>>> import numpy as np
>>> from numpy import linalg as LA
>>> np.set_printoptions(precision=3, suppress=True, linewidth=100, legacy="1.25")
>>> F = np.load("test0.npy")
>>> print(F)
[[-0.14   0.517  0.645 -0.019 -0.127 -0.515]
 [-0.044 -0.214 -0.647  0.316  0.615 -0.544]
 [-1.014  0.72  -0.229 -0.783 -1.386  0.573]
 [ 0.184 -0.523  0.826  0.775  0.411 -0.73 ]
 [ 0.687  0.184 -0.208 -1.358 -0.107 -0.835]
 [ 0.505  0.427 -0.973 -0.333 -0.462 -0.322]
 [-0.121  0.817 -0.206 -0.231 -0.579  1.549]]
>>> P = F @ LA.solve(F.T @ F, F.T)
>>> print(np.trace(P))
6.0
>>> print(np.diag(P))
[0.956 0.808 0.948 0.577 0.916 0.992 0.803]
>>> print(P @ F[:, 1])
[ 0.517 -0.214  0.72  -0.523  0.184  0.427  0.817]
>>> rng = np.random.default_rng(2066)
>>> labels = rng.permutation(6)
>>> M2 = F[:, labels] * rng.choice([-1, 1], 6)
>>> print(M2)
[[-0.517 -0.645 -0.14  -0.019 -0.127  0.515]
 [ 0.214  0.647 -0.044  0.316  0.615  0.544]
 [-0.72   0.229 -1.014 -0.783 -1.386 -0.573]
 [ 0.523 -0.826  0.184  0.775  0.411  0.73 ]
 [-0.184  0.208  0.687 -1.358 -0.107  0.835]
 [-0.427  0.973  0.505 -0.333 -0.462  0.322]
 [-0.817  0.206 -0.121 -0.231 -0.579 -1.549]]
>>> left, _, vt = LA.svd(F.T @ M2)
>>> print(np.round(left @ vt, 3) + 0)
[[ 0.  0.  1.  0.  0.  0.]
 [-1.  0.  0.  0.  0.  0.]
 [ 0. -1.  0.  0.  0.  0.]
 [ 0.  0.  0.  1.  0.  0.]
 [ 0.  0.  0.  0.  1.  0.]
 [ 0.  0.  0.  0.  0. -1.]]
>>> print(labels)
[1 2 0 3 4 5]
>>> K = np.load("w.npy")
>>> print(K)
[[ 0  0  0  0  0  1  1]
 [ 6  4  7  6  8  1  5]
 [ 3  2  5  4  5  1  4]
 [ 0  0  0  0  0  1  1]
 [ 0  0  0  0  0  1  0]
 [ 0  0  3  2  2  1  3]
 [ 0  0  0  0  0  1  0]
 [ 0  0  0  0  0  1  0]
 [ 9  6  9  8 11  1  6]
 [ 0  0  1  0  0  1  2]
 [ 0  0  3  2  2  1  3]
 [ 9  6  9  8 11  1  6]
 [ 9  6  9  8 11  1  6]
 [ 0  0  1  0  0  1  2]
 [ 0  0  3  2  2  1  3]
 [ 6  4  7  6  8  1  5]
 [ 0  0  0  0  0  1  0]
 [ 0  0  0  0  0  1  0]
 [ 9  6  9  8 11  1  6]
 [ 0  0  3  2  2  1  3]
 [ 9  6  9  8 11  1  6]
 [ 0  0  1  0  0  1  2]
 [ 0  0  0  0  0  1  0]
 [ 3  2  5  4  5  1  4]
 [ 0  0  0  0  0  1  1]
 [ 6  4  7  6  8  1  5]
 [ 0  0  3  2  2  1  3]]
>>> r = LA.matrix_rank(K)
>>> print(r)
5
>>> N = LA.svd(K)[2][r:].T
>>> print(np.round(N @ N.T, 3) + 0)
[[ 0.333 -0.444  0.     0.111 -0.111  0.     0.   ]
 [-0.444  0.704  0.     0.074 -0.074  0.     0.   ]
 [ 0.     0.     0.     0.     0.     0.     0.   ]
 [ 0.111  0.074  0.     0.481 -0.481  0.     0.   ]
 [-0.111 -0.074  0.    -0.481  0.481  0.     0.   ]
 [ 0.     0.     0.     0.     0.     0.     0.   ]
 [ 0.     0.     0.     0.     0.     0.     0.   ]]
>>> left, sigma, vt = LA.svd(K)
>>> print(sigma.round(3) + 0)
[55.29   8.251  3.066  1.778  0.579  0.     0.   ]
>>> print(np.argmax(sigma[:-1] / (sigma[1:] + 1e-6)) + 1)
5
>>> M2 = left[:, :5] @ np.diag(sigma[:5]) @ vt[:5]
>>> print(round(LA.norm(K - M2) / LA.norm(K), 3))
0.0
>>> print(round(float(np.abs(K - M2).max()), 3))
0.0
>>> feats = np.tril(np.array([[0, 0, 1, 0, 2, 2, 1, 0],
...     [2, 2, 2, 0, 1, 1, 1, 1],
...     [1, 2, 1, 2, 0, 1, 2, 0],
...     [0, 1, 0, 2, 1, 1, 0, 1],
...     [1, 2, 1, 2, 1, 1, 2, 0],
...     [0, 0, 2, 1, 0, 2, 0, 1],
...     [0, 2, 2, 2, 1, 2, 0, 0],
...     [2, 2, 1, 0, 2, 0, 1, 0]]), -1) + np.eye(8, dtype=int)
>>> print(feats)
[[1 0 0 0 0 0 0 0]
 [2 1 0 0 0 0 0 0]
 [1 2 1 0 0 0 0 0]
 [0 1 0 1 0 0 0 0]
 [1 2 1 2 1 0 0 0]
 [0 0 2 1 0 1 0 0]
 [0 2 2 2 1 2 1 0]
 [2 2 1 0 2 0 1 1]]
>>> # triangular
>>> M2 = feats[0, 0] * feats[1:] - np.outer(feats[1:, 0], feats[0])
>>> print(M2)
[[0 1 0 0 0 0 0 0]
 [0 2 1 0 0 0 0 0]
 [0 1 0 1 0 0 0 0]
 [0 2 1 2 1 0 0 0]
 [0 0 2 1 0 1 0 0]
 [0 2 2 2 1 2 1 0]
 [0 2 1 0 2 0 1 1]]
>>> print(np.flatnonzero(~M2.round(6).any(axis=1)))
[]
>>> print(LA.matrix_rank(M2), LA.matrix_rank(feats))
7 8
>>> labels = rng.permutation(8)
>>> print(labels)
[2 5 3 1 7 0 4 6]
>>> M2 = feats[labels][:, labels]
>>> print(np.round(LA.det(M2), 3), np.round(LA.det(feats[labels]), 3))
1.0 1.0
>>> print(np.allclose(M2, feats))
False
>>> print(M2)
[[1 0 0 2 0 1 0 0]
 [2 1 1 0 0 0 0 0]
 [0 0 1 1 0 0 0 0]
 [0 0 0 1 0 2 0 0]
 [1 0 0 2 1 2 2 1]
 [0 0 0 0 0 1 0 0]
 [1 0 2 2 0 1 1 0]
 [2 2 2 2 0 0 1 1]]
